$ ipython --no-banner

In [1]: import numpy as np

In [2]: np.set_printoptions(precision=1, suppress=True, linewidth=100, legacy="1.25")

In [3]: f = np.array([-1, -1, -2, -2, 0])

In [4]: mat = f[np.abs(np.subtract.outer(np.arange(5), np.arange(5)))]

In [5]: print(mat)
[[-1 -1 -2 -2  0]
 [-1 -1 -1 -2 -2]
 [-2 -1 -1 -1 -2]
 [-2 -2 -1 -1 -1]
 [ 0 -2 -2 -1 -1]]

In [6]: rng = np.random.default_rng(35215)

In [7]: labels = rng.permutation(5)

In [8]: print(labels)
[4 0 2 3 1]

In [9]: M2 = mat[labels][:, labels]

In [10]: print(M2)
[[-1  0 -2 -1 -2]
 [ 0 -1 -2 -2 -1]
 [-2 -2 -1 -1 -1]
 [-1 -2 -1 -1 -2]
 [-2 -1 -1 -2 -1]]

In [11]: print(np.sort(np.abs(np.linalg.eigvals(M2))))
[0.6 1.4 1.4 2.2 6.6]

In [12]: print(np.trace(M2))
-5

In [13]: print(np.trace(M2))
-5

In [14]: print((M2 + M2.T) / 2)
[[-1.  0. -2. -1. -2.]
 [ 0. -1. -2. -2. -1.]
 [-2. -2. -1. -1. -1.]
 [-1. -2. -1. -1. -2.]
 [-2. -1. -1. -2. -1.]]

In [15]: print(np.sort(np.abs(np.linalg.eigvals(M2))))
[0.6 1.4 1.4 2.2 6.6]

In [16]: print(round(float(np.abs(np.linalg.eigvals(M2)).max()), 1))
6.6

In [17]: print(M2 @ M2)
[[10  8  7  8  8]
 [ 8 10  7  8  8]
 [ 7  7 11 10 10]
 [ 8  8 10 11  9]
 [ 8  8 10  9 11]]

In [18]: print(np.linalg.matrix_power(M2, 3))
[[-48 -46 -59 -57 -59]
 [-46 -48 -59 -59 -57]
 [-59 -59 -59 -62 -62]
 [-57 -59 -62 -63 -65]
 [-59 -57 -62 -65 -63]]

In [19]: data = np.loadtxt("w.csv", delimiter=",")

In [20]: print(data)
[[1. 0. 3. 0. 0. 0. 2. 0.]
 [0. 0. 0. 0. 1. 2. 0. 2.]
 [0. 0. 0. 0. 0. 0. 1. 0.]
 [0. 0. 0. 2. 0. 0. 0. 0.]
 [0. 1. 0. 0. 0. 3. 0. 2.]
 [0. 3. 0. 0. 3. 2. 0. 2.]
 [2. 0. 2. 0. 0. 0. 0. 0.]
 [0. 0. 0. 0. 3. 3. 0. 0.]]

In [21]: print(round(float(np.linalg.det(data)), 1))
-384.0

In [22]: print(np.flatnonzero(np.linalg.matrix_power((data != 0) + (data.T != 0) + np.eye(8), 8)[5]))
[1 4 5 7]

In [23]: print((np.linalg.matrix_power((data != 0) + (data.T != 0) + np.eye(8), 8) > 0).astype(int))
[[1 0 1 0 0 0 1 0]
 [0 1 0 0 1 1 0 1]
 [1 0 1 0 0 0 1 0]
 [0 0 0 1 0 0 0 0]
 [0 1 0 0 1 1 0 1]
 [0 1 0 0 1 1 0 1]
 [1 0 1 0 0 0 1 0]
 [0 1 0 0 1 1 0 1]]

In [24]: print(data @ data)
[[ 5.  0.  7.  0.  0.  0.  5.  0.]
 [ 0.  7.  0.  0. 12. 13.  0.  6.]
 [ 2.  0.  2.  0.  0.  0.  0.  0.]
 [ 0.  0.  0.  4.  0.  0.  0.  0.]
 [ 0.  9.  0.  0. 16. 14.  0.  8.]
 [ 0.  9.  0.  0. 15. 25.  0. 16.]
 [ 2.  0.  6.  0.  0.  0.  6.  0.]
 [ 0. 12.  0.  0.  9. 15.  0. 12.]]

In [25]: print(np.sort(np.linalg.eigvals(data).real))
[-2.5 -1.3 -1.3 -1.2 -1.   2.   3.2  7.2]

In [26]: print((data != 0).astype(int))
[[1 0 1 0 0 0 1 0]
 [0 0 0 0 1 1 0 1]
 [0 0 0 0 0 0 1 0]
 [0 0 0 1 0 0 0 0]
 [0 1 0 0 0 1 0 1]
 [0 1 0 0 1 1 0 1]
 [1 0 1 0 0 0 0 0]
 [0 0 0 0 1 1 0 0]]

In [27]: U, sv, Vh = np.linalg.svd(data, full_matrices=False)

In [28]: print(sv)
[7.2 4.4 2.7 2.5 2.  1.7 1.  0.5]

In [29]: print(U.shape, sv.shape, Vh.shape)
(8, 8) (8,) (8, 8)

In [30]: print(np.round(Vh @ Vh.T, 1) + 0)
[[1. 0. 0. 0. 0. 0. 0. 0.]
 [0. 1. 0. 0. 0. 0. 0. 0.]
 [0. 0. 1. 0. 0. 0. 0. 0.]
 [0. 0. 0. 1. 0. 0. 0. 0.]
 [0. 0. 0. 0. 1. 0. 0. 0.]
 [0. 0. 0. 0. 0. 1. 0. 0.]
 [0. 0. 0. 0. 0. 0. 1. 0.]
 [0. 0. 0. 0. 0. 0. 0. 1.]]

In [31]: print(np.round(np.abs(Vh[0]), 1) + 0)
[0.  0.3 0.  0.  0.5 0.7 0.  0.4]

In [32]: print(np.round(np.sqrt((sv ** 2).sum()), 1), round(np.linalg.norm(data), 1))
9.7 9.7
